$ python3 -q
>>> import numpy as np
>>> np.set_printoptions(precision=2, suppress=True, linewidth=140)
>>> rnd = lambda a: np.round(a, 2) + 0
>>> mat = np.load("a.npy")
>>> print(mat)
[[ 1 -2  4]
 [ 1 -1  1]
 [ 1  0  0]]
>>> rng = np.random.default_rng(83)
>>> idx = rng.permutation(3)
>>> B = mat[:, idx] * rng.choice([-1, 1], 3)
>>> print(B)
[[ 1  2 -4]
 [ 1  1 -1]
 [ 1  0  0]]
>>> Uu, _, VT = np.linalg.svd(mat.T @ B)
>>> print(rnd(Uu @ VT))
[[ 1.  0.  0.]
 [ 0. -1.  0.]
 [ 0.  0. -1.]]
>>> vec = np.array([2, -2, 1])
>>> y = mat @ vec
>>> print(y)
[10  5  2]
>>> print(rnd(np.linalg.solve(mat, mat[:, 1])))
[0. 1. 0.]
>>> print(rnd(np.linalg.solve(mat, y + mat[:, 2])))
[ 2. -2.  2.]
>>> B = mat[0, 0] * mat[1:] - np.outer(mat[1:, 0], mat[0])
>>> print(B)
[[ 0  1 -3]
 [ 0  2 -4]]
>>> print(np.flatnonzero(~B.round(6).any(axis=1)))
[]
>>> print(mat[:, 0] / mat[0, 0])
[1. 1. 1.]
>>> print(np.linalg.matrix_rank(B), np.linalg.matrix_rank(mat))
2 3
>>> M = np.load("sample2.npy")
>>> print(M)
[[-0.03 -9.1  -1.97]
 [ 0.03 -9.   -1.99]
 [ 0.01 -8.98 -2.04]
 [ 0.02 -9.04 -2.  ]
 [ 0.06 -9.   -2.03]
 [-0.06 -9.04 -1.95]
 [-0.02 -9.01 -1.91]
 [ 6.04  2.98 -1.02]
 [ 6.    3.04 -1.  ]
 [ 6.05  2.9  -1.01]
 [ 6.01  3.06 -0.94]
 [ 5.88  3.01 -1.08]
 [ 6.05  2.98 -1.04]
 [ 5.93  2.93 -0.95]
 [ 1.03 -5.97  0.96]
 [ 1.   -5.98  0.98]
 [ 0.98 -5.96  0.94]
 [ 1.03 -6.04  0.9 ]
 [ 1.12 -6.03  0.93]
 [ 1.01 -6.02  0.99]
 [ 0.98 -6.    0.97]]
>>> cen = M - M.mean(axis=0)
>>> Uu, sv, VT = np.linalg.svd(cen, full_matrices=False)
>>> print(rnd(sv ** 2 / (sv ** 2).sum()))
[0.96 0.04 0.  ]
>>> print(rnd((sv ** 2).sum() ** 2 / (sv ** 4).sum()))
1.09
>>> print(rnd(cen.mean(axis=0)))
[0. 0. 0.]
>>> print(np.abs(Uu[:, 0]).argmax())
10
>>> print(rnd(VT[0] * np.sign(VT[0, np.abs(VT[0]).argmax()])))
[0.46 0.89 0.01]
>>> print(rnd(np.abs(VT[-1])))
[0.88 0.45 0.16]
>>> print(rnd(sv))
[26.26  5.67  0.21]
>>> B = M + rng.integers(-2, 3, (21, 2)) @ rng.integers(-2, 3, (2, 3))
>>> print(rnd(B))
[[-3.03 -9.1  -2.97]
 [ 2.03 -9.   -0.99]
 [ 2.01 -8.98 -1.04]
 [ 0.02 -9.04 -1.  ]
 [-3.94 -9.   -4.03]
 [-1.06 -9.04 -1.95]
 [ 3.98 -9.01 -0.91]
 [ 4.04  2.98 -1.02]
 [ 8.    3.04 -1.  ]
 [ 8.05  2.9  -1.01]
 [ 3.01  3.06 -1.94]
 [ 5.88  3.01 -0.08]
 [ 7.05  2.98 -1.04]
 [ 7.93  2.93 -0.95]
 [-1.97 -5.97 -0.04]
 [-4.   -5.98 -1.02]
 [ 1.98 -5.96  0.94]
 [-2.97 -6.04 -1.1 ]
 [-0.88 -6.03 -0.07]
 [ 6.01 -6.02  2.99]
 [ 1.98 -6.    0.97]]
>>> print(np.linalg.matrix_rank(B - M, tol=1e-8))
2
>>> print(rnd(B - M))
[[-3.  0. -1.]
 [ 2.  0.  1.]
 [ 2.  0.  1.]
 [ 0.  0.  1.]
 [-4.  0. -2.]
 [-1.  0.  0.]
 [ 4.  0.  1.]
 [-2.  0.  0.]
 [ 2.  0.  0.]
 [ 2.  0.  0.]
 [-3.  0. -1.]
 [ 0.  0.  1.]
 [ 1.  0.  0.]
 [ 2.  0.  0.]
 [-3.  0. -1.]
 [-5.  0. -2.]
 [ 1.  0.  0.]
 [-4.  0. -2.]
 [-2.  0. -1.]
 [ 5.  0.  2.]
 [ 1.  0.  0.]]
>>> G = np.cov(B, rowvar=False)
>>> print(rnd(np.polyfit(B[:, 1], B[:, 2], 1)))
[ 0.02 -0.75]
>>> print(np.argsort(-B.std(axis=0).round(6), kind="stable"))
[1 0 2]
>>> F = np.load("data.npy")
>>> print(F)
[[1 0 0]
 [2 1 0]
 [8 1 1]]
>>> G = F.T @ F
>>> print(np.allclose(G, G.T))
True
>>> print((F @ F.T).shape)
(3, 3)
>>> print(np.linalg.matrix_rank(G))
3
>>> print(np.diag(G))
[69  2  1]
>>> feats = np.array([[1, 0, 0],
...     [3, -1, 1],
...     [4, -1, -1],
...     [6, -2, 1],
...     [5, -3, 2],
...     [7, -5, 0],
...     [6, -6, -2],
...     [7, -4, -4],
...     [8, -2, -6],
...     [8, -2, -7],
...     [10, -2, -7],
...     [10, -1, -9],
...     [10, -2, -7],
...     [9, -3, -7],
...     [7, -3, -7],
...     [8, -5, -6],
...     [8, -7, -8],
...     [8, -6, -8],
...     [7, -8, -10]])
>>> idx = feats[:, 2] > np.median(feats[:, 2])
>>> u = feats[idx].mean(axis=0) - feats[~idx].mean(axis=0)
>>> print((((feats - feats.mean(axis=0)) @ u > 0) == idx).mean())
1.0
>>> print(idx.astype(int))
[1 1 1 1 1 1 1 1 0 0 0 0 0 0 0 0 0 0 0]
